% ipython --no-banner

In [1]: import numpy as np

In [2]: np.set_printoptions(precision=2, suppress=True, linewidth=100, floatmode="fixed")

In [3]: rd = lambda a: np.round(a, 2) + 0

In [4]: M = np.load("test19.npy")

In [5]: M
Out[5]: 
array([[0, 4, 0, 0, 0, 0],
       [5, 4, 0, 0, 0, 0],
       [1, 2, 0, 0, 0, 0],
       [0, 0, 0, 4, 0, 0],
       [0, 0, 5, 4, 0, 0],
       [0, 0, 1, 2, 0, 0],
       [0, 0, 0, 0, 0, 4],
       [0, 0, 0, 0, 5, 4],
       [0, 0, 0, 0, 1, 2]])

In [6]: C2 = M.T @ M

In [7]: (M @ M.T).shape
Out[7]: (9, 9)

In [8]: C2
Out[8]: 
array([[26, 22,  0,  0,  0,  0],
       [22, 36,  0,  0,  0,  0],
       [ 0,  0, 26, 22,  0,  0],
       [ 0,  0, 22, 36,  0,  0],
       [ 0,  0,  0,  0, 26, 22],
       [ 0,  0,  0,  0, 22, 36]])

In [9]: np.trace(C2), (M ** 2).sum()
Out[9]: (np.int64(186), np.int64(186))

In [10]: rd(np.linalg.svd(M, compute_uv=False) ** 2)
Out[10]: array([53.56, 53.56, 53.56,  8.44,  8.44,  8.44])

In [11]: np.diag(C2)
Out[11]: array([26, 36, 26, 36, 26, 36])

In [12]: Uu, sigma, Vh = np.linalg.svd(M, full_matrices=False)

In [13]: rd(Vh @ Vh.T)
Out[13]: 
array([[1.00, 0.00, 0.00, 0.00, 0.00, 0.00],
       [0.00, 1.00, 0.00, 0.00, 0.00, 0.00],
       [0.00, 0.00, 1.00, 0.00, 0.00, 0.00],
       [0.00, 0.00, 0.00, 1.00, 0.00, 0.00],
       [0.00, 0.00, 0.00, 0.00, 1.00, 0.00],
       [0.00, 0.00, 0.00, 0.00, 0.00, 1.00]])

In [14]: rd(Uu.T @ Uu)
Out[14]: 
array([[1.00, 0.00, 0.00, 0.00, 0.00, 0.00],
       [0.00, 1.00, 0.00, 0.00, 0.00, 0.00],
       [0.00, 0.00, 1.00, 0.00, 0.00, 0.00],
       [0.00, 0.00, 0.00, 1.00, 0.00, 0.00],
       [0.00, 0.00, 0.00, 0.00, 1.00, 0.00],
       [0.00, 0.00, 0.00, 0.00, 0.00, 1.00]])

In [15]: np.allclose(Uu * sigma @ Vh, M)
Out[15]: True

In [16]: rd(Uu.T @ M @ Vh.T)
Out[16]: 
array([[7.32, 0.00, 0.00, 0.00, 0.00, 0.00],
       [0.00, 7.32, 0.00, 0.00, 0.00, 0.00],
       [0.00, 0.00, 7.32, 0.00, 0.00, 0.00],
       [0.00, 0.00, 0.00, 2.90, 0.00, 0.00],
       [0.00, 0.00, 0.00, 0.00, 2.90, 0.00],
       [0.00, 0.00, 0.00, 0.00, 0.00, 2.90]])

In [17]: rd(sigma)
Out[17]: array([7.32, 7.32, 7.32, 2.90, 2.90, 2.90])

In [18]: rd(np.cumsum(sigma ** 2) / np.sum(sigma ** 2))
Out[18]: array([0.29, 0.58, 0.86, 0.91, 0.95, 1.00])

In [19]: Uu.shape, sigma.shape, Vh.shape
Out[19]: ((9, 6), (6,), (6, 6))

In [20]: out = np.c_[M[:, :5] @ np.array([[1, 0, 5, 1, 2],
    ...:     [3, 5, 5, 4, 4],
    ...:     [5, 1, 3, 5, 3],
    ...:     [2, 4, 5, 0, 1],
    ...:     [5, 2, 4, 2, 0]]), np.array([2, 5, 0, 3, -1, -4, 0, 5, -3])]

In [21]: out
Out[21]: 
array([[12, 20, 20, 16, 16,  2],
       [17, 20, 45, 21, 26,  5],
       [ 7, 10, 15,  9, 10,  0],
       [ 8, 16, 20,  0,  4,  3],
       [33, 21, 35, 25, 19, -1],
       [ 9,  9, 13,  5,  5, -4],
       [ 0,  0,  0,  0,  0,  0],
       [25, 10, 20, 10,  0,  5],
       [ 5,  2,  4,  2,  0, -3]])

In [22]: rd(np.linalg.norm(np.linalg.qr(M)[0].T @ out, axis=0) ** 2 / ((out ** 2).sum(axis=0) + 1e-12))
Out[22]: array([1.00, 1.00, 1.00, 1.00, 1.00, 0.60])

In [23]: np.linalg.matrix_rank(out)
Out[23]: np.int64(6)

In [24]: X = np.loadtxt("run7.csv", delimiter=",")

In [25]: rd(X)
Out[25]: 
array([[-13.85,  -2.15, -11.47,   6.29,  -1.55, -23.50],
       [-11.96,  -2.20, -10.29,   5.46,  -1.38, -20.52],
       [-11.56,  -2.21, -10.03,   5.29,  -1.35, -19.89],
       [ -6.99,  -2.24,  -7.01,   3.13,  -1.07, -12.59],
       [ -4.62,  -2.16,  -5.30,   1.90,  -1.01,  -8.73],
       [ -3.08,  -2.01,  -4.06,   1.04,  -1.00,  -6.13],
       [ -1.50,  -1.65,  -2.57,   0.14,  -0.98,  -3.35],
       [ -1.41,  -1.62,  -2.47,   0.08,  -0.97,  -3.18],
       [ -0.88,  -1.34,  -1.81,  -0.19,  -0.91,  -2.14],
       [ -0.86,  -1.33,  -1.79,  -0.20,  -0.90,  -2.11],
       [ -0.84,  -1.32,  -1.75,  -0.21,  -0.90,  -2.06],
       [ -0.51,  -1.02,  -1.23,  -0.32,  -0.77,  -1.35],
       [ -0.39,  -0.86,  -1.00,  -0.33,  -0.69,  -1.07],
       [ -0.37,  -0.83,  -0.95,  -0.33,  -0.67,  -1.01],
       [  0.21,   0.61,   0.58,   0.50,   0.70,   0.60],
       [  0.84,   1.89,   1.75,   1.92,   2.61,   2.06],
       [  2.04,   3.24,   3.13,   3.82,   5.26,   4.33],
       [  5.56,   5.52,   6.00,   7.55,  10.98,  10.28],
       [  7.12,   6.26,   7.10,   8.86,  13.13,  12.80],
       [ 10.15,   7.49,   9.13,  11.13,  17.02,  17.66],
       [ 10.40,   7.59,   9.29,  11.31,  17.33,  18.06],
       [ 11.30,   7.91,   9.87,  11.92,  18.42,  19.49],
       [ 14.70,   9.03,  12.00,  14.08,  22.36,  24.84],
       [ 16.89,   9.69,  13.33,  15.37,  24.80,  28.27],
       [ 17.11,   9.75,  13.46,  15.50,  25.03,  28.61]])

In [26]: # rows and columns are dependent

In [27]: Uu, sigma, Vh = np.linalg.svd(X)

In [28]: np.argmax(sigma[:-1] / (sigma[1:] + 1e-6)) + 1
Out[28]: np.int64(3)

In [29]: out = Uu[:, :3] @ np.diag(sigma[:3]) @ Vh[:3]

In [30]: rd(np.abs(X - out).max())
Out[30]: np.float64(0.0)

In [31]: np.linalg.matrix_rank(X, rtol=0.05)
Out[31]: np.int64(2)

In [32]: np.linalg.matrix_rank(out)
Out[32]: np.int64(3)

In [33]: rd(np.linalg.norm(X - out) / np.linalg.norm(X))
Out[33]: np.float64(0.0)

In [34]: dist = np.linalg.norm(X[:, None] - X[None], axis=-1)

In [35]: np.unravel_index(dist.round(6).argmax(), dist.shape)
Out[35]: (np.int64(0), np.int64(24))

In [36]: np.linalg.matrix_rank(dist ** 2)
Out[36]: np.int64(5)

In [37]: (dist + 1e9 * np.eye(25)).round(6).argmin(axis=1)
Out[37]: 
array([ 1,  2,  1,  4,  5,  4,  7,  6,  9,  8,  9, 12, 13, 12, 13, 14, 15, 18, 17, 20, 19, 20, 23,
       24, 23])

In [38]: rd(dist[:5, :5])
Out[38]: 
array([[ 0.00,  3.82,  4.62, 14.01, 19.00],
       [ 3.82,  0.00,  0.81, 10.19, 15.18],
       [ 4.62,  0.81,  0.00,  9.38, 14.38],
       [14.01, 10.19,  9.38,  0.00,  5.00],
       [19.00, 15.18, 14.38,  5.00,  0.00]])

In [39]: cent = X[[18, 8]].astype(float)

In [40]: for _ in range(5):
    ...:     lab = np.linalg.norm(X[:, None] - cent, axis=-1).argmin(axis=1)
    ...:     cent = np.array([X[lab == j].mean(axis=0) for j in range(2)])
    ...: 

In [41]: lab
Out[41]: array([1, 1, 1, 1, 1, 1, 1, 1, 1, 1, 1, 1, 1, 1, 1, 1, 1, 0, 0, 0, 0, 0, 0, 0, 0])

In [42]: np.abs(cent[1] - cent[0]).argmax()
Out[42]: np.int64(5)

In [43]: rd(cent)
Out[43]: 
array([[11.66,  7.91, 10.02, 11.97, 18.63, 20.00],
       [-3.28, -1.01, -3.31,  1.65, -0.33, -5.92]])

In [44]: W0 = np.loadtxt("block12.csv", delimiter=",")

In [45]: rd(W0)
Out[45]: 
array([[  0.20,  14.22,   7.05,  -4.00,  -7.75,  -0.33,   2.34,  -0.70,  -4.48,   0.03,  -5.84,
          3.40],
       [  3.73,  -8.95,  -3.78,  -3.24,   5.65,  -2.33,  -5.15,   1.87,  -0.91,  11.67,  -3.70,
         -7.95],
       [  2.82,  10.00,   5.42,  -6.82,  -4.92,  -1.99,  -0.91,   0.50,  -5.74,   8.13,  -9.23,
         -1.65],
       [  3.46,   7.67,   4.37,  -7.16,  -3.51,  -2.38,  -1.93,   0.86,  -5.65,  10.15,  -9.55,
         -3.21],
       [  4.36,  -3.81,  -1.13,  -5.51,   2.95,  -2.81,  -4.83,   1.82,  -3.06,  13.34,  -6.87,
         -7.55],
       [  4.41,  -1.84,  -0.15,  -6.11,   1.88,  -2.88,  -4.53,   1.73,  -3.71,  13.43,  -7.72,
         -7.13],
       [ -4.11,   6.64,   2.57,   4.41,  -4.45,   2.61,   5.10,  -1.88,   1.97, -12.72,   5.31,
          7.92],
       [  4.14,  -6.43,  -2.46,  -4.50,   4.35,  -2.63,  -5.08,   1.88,  -2.06,  12.79,  -5.44,
         -7.91],
       [  0.48, -14.39,  -7.02,   3.04,   7.98,  -0.12,  -3.02,   0.96,   3.88,   2.03,   4.61,
         -4.46],
       [  3.64,  -9.39,  -4.01,  -2.99,   5.87,  -2.26,  -5.13,   1.86,  -0.68,  11.40,  -3.35,
         -7.92],
       [ -2.44, -11.05,  -5.87,   6.53,   5.57,   1.76,   0.36,  -0.30,   5.69,  -6.95,   8.91,
          0.81],
       [ -1.30,  14.13,   6.75,  -1.73,  -8.00,   0.66,   3.76,  -1.26,  -3.00,  -4.52,  -2.93,
          5.64],
       [ -4.32,   4.37,   1.42,   5.32,  -3.25,   2.78,   4.90,  -1.84,   2.86, -13.27,   6.59,
          7.65],
       [  1.38,  13.10,   6.70,  -5.47,  -6.90,  -1.09,   1.02,  -0.21,  -5.28,   3.65,  -7.67,
          1.32],
       [  0.19,  14.23,   7.05,  -3.99,  -7.76,  -0.32,   2.35,  -0.71,  -4.48,   0.00,  -5.83,
          3.41],
       [ -0.60,  14.39,   6.99,  -2.85,  -8.00,   0.20,   3.14,  -1.01,  -3.75,  -2.41,  -4.37,
          4.65],
       [  2.86,   9.89,   5.37,  -6.84,  -4.85,  -2.01,  -0.96,   0.51,  -5.74,   8.24,  -9.25,
         -1.73],
       [ -3.83,  -5.77,  -3.50,   7.22,   2.40,   2.59,   2.61,  -1.10,   5.43, -11.34,   9.53,
          4.26],
       [  2.08,  11.88,   6.21,  -6.20,  -6.09,  -1.53,   0.13,   0.12,  -5.59,   5.82,  -8.54,
         -0.05],
       [  4.35,   0.94,   1.21,  -6.73,   0.35,  -2.87,  -3.97,   1.56,  -4.48,  13.12,  -8.66,
         -6.30],
       [ -2.52, -10.85,  -5.78,   6.59,   5.44,   1.81,   0.47,  -0.34,   5.71,  -7.19,   8.98,
          0.98],
       [  1.68,  12.64,   6.52,  -5.80,  -6.59,  -1.28,   0.65,  -0.07,  -5.43,   4.56,  -8.06,
          0.76],
       [  4.15,   3.42,   2.40,  -7.08,  -1.05,  -2.77,  -3.34,   1.35,  -5.04,  12.41,  -9.24,
         -5.36],
       [ -4.41,   0.92,  -0.30,   6.34,  -1.38,   2.89,   4.36,  -1.68,   3.98, -13.38,   8.07,
          6.88],
       [ -1.91, -12.23,  -6.36,   6.03,   6.32,   1.42,  -0.36,  -0.04,   5.53,  -5.28,   8.34,
         -0.31],
       [ -0.86,  14.34,   6.92,  -2.45,  -8.03,   0.37,   3.37,  -1.10,  -3.49,  -3.19,  -3.86,
          5.03],
       [ -4.36,   3.81,   1.13,   5.51,  -2.95,   2.81,   4.83,  -1.82,   3.06, -13.34,   6.86,
          7.56],
       [ -3.62,  -6.90,  -4.02,   7.20,   3.06,   2.47,   2.22,  -0.96,   5.58, -10.67,   9.56,
          3.66],
       [  2.99,   9.48,   5.18,  -6.93,  -4.60,  -2.09,  -1.16,   0.59,  -5.74,   8.65,  -9.34,
         -2.03],
       [ -4.39,   2.85,   0.65,   5.82,  -2.43,   2.85,   4.69,  -1.78,   3.39, -13.42,   7.31,
          7.36],
       [  2.04,  11.96,   6.25,  -6.16,  -6.15,  -1.51,   0.18,   0.10,  -5.58,   5.70,  -8.49,
          0.03],
       [  4.40,  -2.67,  -0.56,  -5.87,   2.34,  -2.86,  -4.66,   1.77,  -3.44,  13.43,  -7.38,
         -7.32],
       [ -1.56,  13.94,   6.61,  -1.30,  -7.95,   0.83,   3.96,  -1.34,  -2.70,  -5.28,  -2.37,
          5.97],
       [ -4.20,  -2.93,  -2.16,   7.03,   0.77,   2.80,   3.47,  -1.39,   4.94, -12.59,   9.14,
          5.56],
       [  2.01, -13.45,  -6.29,   0.50,   7.77,  -1.14,  -4.31,   1.48,   2.12,   6.63,   1.32,
         -6.53],
       [ -2.74,  12.19,   5.55,   0.91,  -7.23,   1.63,   4.78,  -1.68,  -1.03,  -8.78,   0.55,
          7.30],
       [ -1.25, -13.29,  -6.77,   5.32,   7.03,   1.00,  -1.18,   0.27,   5.21,  -3.23,   7.48,
         -1.58],
       [ -4.39,   0.15,  -0.68,   6.52,  -0.96,   2.88,   4.21,  -1.63,   4.19, -13.30,   8.33,
          6.66],
       [ -4.32,   4.49,   1.48,   5.28,  -3.32,   2.78,   4.91,  -1.84,   2.82, -13.25,   6.53,
          7.67],
       [  4.41,  -1.09,   0.22,  -6.30,   1.47,  -2.88,  -4.39,   1.69,  -3.93,  13.39,  -8.01,
         -6.93],
       [ -4.37,   3.42,   0.94,   5.64,  -2.74,   2.83,   4.77,  -1.81,   3.19, -13.38,   7.05,
          7.48],
       [  3.37, -10.44,  -4.57,  -2.31,   6.39,  -2.07,  -5.06,   1.82,  -0.11,  10.62,  -2.43,
         -7.79],
       [  1.97,  12.10,   6.31,  -6.10,  -6.24,  -1.46,   0.28,   0.07,  -5.55,   5.48,  -8.41,
          0.18]])

In [46]: np.linalg.lstsq(W0[:-1].T, W0[-1])[2]
Out[46]: np.int32(2)

In [47]: np.abs(np.diag(np.linalg.qr(W0)[1])) > 1e-9
Out[47]: array([ True,  True, False, False, False, False, False, False, False, False, False, False])

In [48]: C2 = np.cov(W0, rowvar=False)

In [49]: rd(np.median(W0, axis=0))
Out[49]: array([ 0.20,  3.42,  1.13, -2.45, -2.43, -0.32,  0.36, -0.07, -2.06,  0.03, -3.35,  0.76])

In [50]: rd(np.polyfit(W0[:, 3], W0[:, 4], 1))
Out[50]: array([ 0.31, -0.94])

In [51]: rd(np.corrcoef(W0[:, 3], W0[:, 4])[0, 1])
Out[51]: np.float64(0.32)

In [52]: rd(np.linalg.eigvalsh(C2)[::-1])
Out[52]: 
array([230.31, 169.72,   0.00,   0.00,   0.00,   0.00,   0.00,   0.00,   0.00,   0.00,   0.00,
         0.00])

In [53]: C2.shape
Out[53]: (12, 12)

In [54]: cen = W0 - W0.mean(axis=0)

In [55]: Uu, sigma, Vh = np.linalg.svd(cen, full_matrices=False)

In [56]: np.linalg.matrix_rank(cen)
Out[56]: np.int64(2)

In [57]: rd(cen.mean(axis=0))
Out[57]: array([0.00, 0.00, 0.00, 0.00, 0.00, 0.00, 0.00, 0.00, 0.00, 0.00, 0.00, 0.00])

In [58]: np.searchsorted(np.cumsum(sigma ** 2) / (sigma ** 2).sum(), 0.9) + 1
Out[58]: np.int64(2)

In [59]: lab = W0[:, 0] > np.median(W0[:, 0])

In [60]: f = W0[lab].mean(axis=0) - W0[~lab].mean(axis=0)

In [61]: rd((((W0 - W0.mean(axis=0)) @ f > 0) == lab).mean())
Out[61]: np.float64(0.95)

In [62]: ((W0 - W0.mean(axis=0)) @ f > 0).astype(int)
Out[62]: 
array([1, 1, 1, 1, 1, 1, 0, 1, 1, 1, 0, 0, 0, 1, 1, 0, 1, 0, 1, 1, 0, 1, 1, 0, 0, 0, 0, 0, 1, 0, 1,
       1, 0, 0, 1, 0, 0, 0, 0, 1, 0, 1, 1])

In [63]: out = np.array([[-2, 2],
    ...:     [-1, 2],
    ...:     [-2, 0],
    ...:     [-3, -1],
    ...:     [0, -3],
    ...:     [1, 2],
    ...:     [-3, -3],
    ...:     [-1, 2],
    ...:     [-3, 1],
    ...:     [0, 1],
    ...:     [-2, -3],
    ...:     [3, 1]])

In [64]: np.vstack([W0, out.T]).shape
Out[64]: (45, 12)

In [65]: rd(np.einsum("ij,ij->i", W0, W0))
Out[65]: 
array([400.00, 400.00, 400.00, 400.00, 400.00, 400.00, 400.00, 400.00, 400.00, 400.00, 400.00,
       400.00, 400.00, 400.00, 400.00, 400.00, 400.00, 400.00, 400.00, 400.00, 400.00, 400.00,
       400.00, 400.00, 400.00, 400.00, 400.00, 400.00, 400.00, 400.00, 400.00, 400.00, 400.00,
       400.00, 400.00, 400.00, 400.00, 400.00, 400.00, 400.00, 400.00, 400.00, 400.00])

In [66]: rd(np.einsum("ij->j", W0))
Out[66]: 
array([  3.61,  91.68,  45.83, -29.26, -49.52,  -3.63,  12.89,  -3.69, -31.12,   7.17, -42.07,
        18.42])
